In [1]: import numpy as np

In [2]: import numpy.linalg as la

In [3]: np.set_printoptions(precision=3, suppress=True, linewidth=140)

In [4]: W0 = np.array([[-1, 0, 1, 2, 3, 4, 5, 6, 7, 8, 9, 10],
   ...:     [11, 12, 13, 14, 15, 16, 17, 18, 19, 20, 21, 22],
   ...:     [23, 24, 25, 26, 27, 28, 29, 30, 31, 32, 33, 34],
   ...:     [35, 36, 37, 38, 39, 40, 41, 42, 43, 44, 45, 46]])

In [5]: other = W0 / la.norm(W0, axis=1, keepdims=True)

In [6]: C2 = other @ other.T

In [7]: C2[3]
Out[7]: array([0.842, 0.993, 0.999, 1.   ])

In [8]: np.argwhere(np.triu(np.abs(C2) > 0.95, 1))
Out[8]: 
array([[1, 2],
       [1, 3],
       [2, 3]])

In [9]: Uu, sigma, Vt = la.svd(W0)

In [10]: V = Vt[:(sigma > 1e-8).sum()]

In [11]: rng = np.random.default_rng(151950)

In [12]: x = W0[1] + 4 * W0[2] + rng.integers(2) * np.eye(12)[8]

In [13]: x
Out[13]: array([103., 108., 113., 118., 123., 128., 133., 138., 144., 148., 153., 158.])

In [14]: round(la.norm(x - V.T @ V @ x), 3)
Out[14]: np.float64(0.934)

In [15]: np.allclose(V.T @ V @ x, x)
Out[15]: False

In [16]: la.matrix_rank(np.vstack([W0, x]))
Out[16]: np.int64(3)

In [17]: rk = la.matrix_rank(W0)

In [18]: rk
Out[18]: np.int64(2)

In [19]: ns = la.svd(W0)[2][rk:].T

In [20]: ns.shape
Out[20]: (12, 10)

In [21]: la.matrix_rank(W0.T @ W0), la.matrix_rank(W0 @ W0.T)
Out[21]: (np.int64(2), np.int64(2))

In [22]: [int(la.matrix_rank(W0[:, :j + 1])) for j in range(12)]
Out[22]: [1, 2, 2, 2, 2, 2, 2, 2, 2, 2, 2, 2]

In [23]: [int(la.matrix_rank(np.delete(W0, i, axis=0))) for i in range(4)]
Out[23]: [2, 2, 2, 2]

In [24]: W0[2] @ W0[1]
Out[24]: np.int64(5786)

In [25]: la.norm(W0, axis=1)
Out[25]: array([ 19.647,  58.395,  99.448, 140.805])

In [26]: la.norm(W0, axis=0)
Out[26]: array([43.313, 44.9  , 46.519, 48.166, 49.84 , 51.536, 53.254, 54.991, 56.745, 58.515, 60.299, 62.097])

In [27]: np.abs(np.diag(la.qr(W0)[1])) > 1e-9
Out[27]: array([ True,  True, False, False])

In [28]: np.round(W0 @ la.pinv(W0) @ W0, 3) + 0
Out[28]: 
array([[-1.,  0.,  1.,  2.,  3.,  4.,  5.,  6.,  7.,  8.,  9., 10.],
       [11., 12., 13., 14., 15., 16., 17., 18., 19., 20., 21., 22.],
       [23., 24., 25., 26., 27., 28., 29., 30., 31., 32., 33., 34.],
       [35., 36., 37., 38., 39., 40., 41., 42., 43., 44., 45., 46.]])

In [29]: np.unique(W0.round(6), axis=0).shape
Out[29]: (4, 12)

In [30]: A = np.loadtxt("data.csv", delimiter=",")

In [31]: A
Out[31]: 
array([[ 4., -4.,  4.,  4.,  4.,  0.,  2.,  4., -4.],
       [ 0.,  0.,  0.,  0.,  0.,  0.,  0.,  0.,  0.],
       [-2.,  2., -2., -2., -2.,  0., -1., -2.,  2.],
       [-4.,  4., -4., -4., -4.,  0., -2., -4.,  4.],
       [ 0.,  0.,  0.,  0.,  0.,  0.,  0.,  0.,  0.],
       [-4.,  4., -4., -4., -4.,  0., -2., -4.,  4.],
       [-2.,  2., -2., -2., -2.,  0., -1., -2.,  2.],
       [ 4., -4.,  4.,  4.,  4.,  0.,  2.,  4., -4.],
       [ 4., -4.,  4.,  4.,  4.,  0.,  2.,  4., -4.],
       [ 2., -2.,  2.,  2.,  2.,  0.,  1.,  2., -2.],
       [ 0.,  0.,  0.,  0.,  0.,  0.,  0.,  0.,  0.],
       [ 2., -2.,  2.,  2.,  2.,  0.,  1.,  2., -2.],
       [ 0.,  0.,  0.,  0.,  0.,  0.,  0.,  0.,  0.],
       [ 4., -4.,  4.,  4.,  4.,  0.,  2.,  4., -4.]])

In [32]: other = np.array([[2, -2],
    ...:     [0, 1],
    ...:     [1, 2],
    ...:     [-1, 1],
    ...:     [-2, 1],
    ...:     [-1, -1],
    ...:     [0, 1],
    ...:     [0, -2],
    ...:     [0, -1]])

In [33]: np.einsum("ij,ij->i", A, A)
Out[33]: array([116.,   0.,  29., 116.,   0., 116.,  29., 116., 116.,  29.,   0.,  29.,   0., 116.])

In [34]: np.vstack([A, other.T]).shape
Out[34]: (16, 9)

In [35]: other.T @ A.T
Out[35]: 
array([[ 0.,  0.,  0.,  0.,  0.,  0.,  0.,  0.,  0.,  0.,  0.,  0.,  0.,  0.],
       [ 2.,  0., -1., -2.,  0., -2., -1.,  2.,  2.,  1.,  0.,  1.,  0.,  2.]])

In [36]: Uu, sigma, Vt = la.svd(A)

In [37]: sigma.round(3) + 0
Out[37]: array([28.496,  0.   ,  0.   ,  0.   ,  0.   ,  0.   ,  0.   ,  0.   ,  0.   ])

In [38]: other = Uu[:, :1] @ np.diag(sigma[:1]) @ Vt[:1]

In [39]: round(float(la.norm(A - other, 2)), 3), round(float(sigma[1]), 3)
Out[39]: (0.0, 0.0)

In [40]: other
Out[40]: 
array([[ 4., -4.,  4.,  4.,  4.,  0.,  2.,  4., -4.],
       [ 0.,  0.,  0.,  0.,  0.,  0.,  0.,  0.,  0.],
       [-2.,  2., -2., -2., -2.,  0., -1., -2.,  2.],
       [-4.,  4., -4., -4., -4.,  0., -2., -4.,  4.],
       [ 0.,  0.,  0.,  0.,  0.,  0.,  0.,  0.,  0.],
       [-4.,  4., -4., -4., -4.,  0., -2., -4.,  4.],
       [-2.,  2., -2., -2., -2.,  0., -1., -2.,  2.],
       [ 4., -4.,  4.,  4.,  4.,  0.,  2.,  4., -4.],
       [ 4., -4.,  4.,  4.,  4.,  0.,  2.,  4., -4.],
       [ 2., -2.,  2.,  2.,  2.,  0.,  1.,  2., -2.],
       [ 0.,  0.,  0.,  0.,  0.,  0.,  0.,  0.,  0.],
       [ 2., -2.,  2.,  2.,  2.,  0.,  1.,  2., -2.],
       [ 0.,  0.,  0.,  0.,  0.,  0.,  0.,  0.,  0.],
       [ 4., -4.,  4.,  4.,  4.,  0.,  2.,  4., -4.]])

In [41]: mat = np.load("test18.npy")

In [42]: mat
Out[42]: 
array([[  1,  -1,   1,  -1],
       [  1,   0,   0,   0],
       [  1,   1,   1,   1],
       [  1,   2,   4,   8],
       [  1,   3,   9,  27],
       [  1,   4,  16,  64],
       [  1,   5,  25, 125],
       [  1,   6,  36, 216],
       [  1,   7,  49, 343]])

In [43]: # column 3 is much longer than the rest

In [44]: other = A[0, 0] * A[1:] - np.outer(A[1:, 0], A[0])

In [45]: other
Out[45]: 
array([[0., 0., 0., 0., 0., 0., 0., 0., 0.],
       [0., 0., 0., 0., 0., 0., 0., 0., 0.],
       [0., 0., 0., 0., 0., 0., 0., 0., 0.],
       [0., 0., 0., 0., 0., 0., 0., 0., 0.],
       [0., 0., 0., 0., 0., 0., 0., 0., 0.],
       [0., 0., 0., 0., 0., 0., 0., 0., 0.],
       [0., 0., 0., 0., 0., 0., 0., 0., 0.],
       [0., 0., 0., 0., 0., 0., 0., 0., 0.],
       [0., 0., 0., 0., 0., 0., 0., 0., 0.],
       [0., 0., 0., 0., 0., 0., 0., 0., 0.],
       [0., 0., 0., 0., 0., 0., 0., 0., 0.],
       [0., 0., 0., 0., 0., 0., 0., 0., 0.],
       [0., 0., 0., 0., 0., 0., 0., 0., 0.]])

In [46]: la.matrix_rank(other), la.matrix_rank(A)
Out[46]: (np.int64(0), np.int64(1))

In [47]: Q, Rm = la.qr(mat)

In [48]: np.round(Q @ Rm, 3) + 0
Out[48]: 
array([[  1.,  -1.,   1.,  -1.],
       [  1.,   0.,   0.,   0.],
       [  1.,   1.,   1.,   1.],
       [  1.,   2.,   4.,   8.],
       [  1.,   3.,   9.,  27.],
       [  1.,   4.,  16.,  64.],
       [  1.,   5.,  25., 125.],
       [  1.,   6.,  36., 216.],
       [  1.,   7.,  49., 343.]])

In [49]: round(np.trace(Q @ Q.T), 3)
Out[49]: np.float64(4.0)

In [50]: np.round(Q.T @ Q, 3) + 0
Out[50]: 
array([[1., 0., 0., 0.],
       [0., 1., 0., 0.],
       [0., 0., 1., 0.],
       [0., 0., 0., 1.]])

In [51]: K = np.array([[-3, 3, 2, 2],
    ...:     [2, 2, -2, -2],
    ...:     [-3, -1, 1, -1],
    ...:     [0, -2, 2, 0],
    ...:     [-3, -3, 0, -2],
    ...:     [0, 2, -3, 1],
    ...:     [3, 0, 1, -2],
    ...:     [1, -2, -3, -2],
    ...:     [3, 0, 3, 0],
    ...:     [2, -2, 2, 2],
    ...:     [-3, 0, 1, 2],
    ...:     [-2, 3, -2, 2],
    ...:     [-1, 0, 1, 0]])

In [52]: K
Out[52]: 
array([[-3,  3,  2,  2],
       [ 2,  2, -2, -2],
       [-3, -1,  1, -1],
       [ 0, -2,  2,  0],
       [-3, -3,  0, -2],
       [ 0,  2, -3,  1],
       [ 3,  0,  1, -2],
       [ 1, -2, -3, -2],
       [ 3,  0,  3,  0],
       [ 2, -2,  2,  2],
       [-3,  0,  1,  2],
       [-2,  3, -2,  2],
       [-1,  0,  1,  0]])

In [53]: other = K / np.sqrt((K ** 2).mean(axis=1, keepdims=True))

In [54]: la.matrix_rank(other) == la.matrix_rank(K)
Out[54]: np.True_

In [55]: la.matrix_rank(K - K.mean(axis=1, keepdims=True))
Out[55]: np.int64(3)

In [56]: K - K.mean(axis=1, keepdims=True)
Out[56]: 
array([[-4.  ,  2.  ,  1.  ,  1.  ],
       [ 2.  ,  2.  , -2.  , -2.  ],
       [-2.  ,  0.  ,  2.  ,  0.  ],
       [ 0.  , -2.  ,  2.  ,  0.  ],
       [-1.  , -1.  ,  2.  ,  0.  ],
       [ 0.  ,  2.  , -3.  ,  1.  ],
       [ 2.5 , -0.5 ,  0.5 , -2.5 ],
       [ 2.5 , -0.5 , -1.5 , -0.5 ],
       [ 1.5 , -1.5 ,  1.5 , -1.5 ],
       [ 1.  , -3.  ,  1.  ,  1.  ],
       [-3.  ,  0.  ,  1.  ,  2.  ],
       [-2.25,  2.75, -2.25,  1.75],
       [-1.  ,  0.  ,  1.  ,  0.  ]])
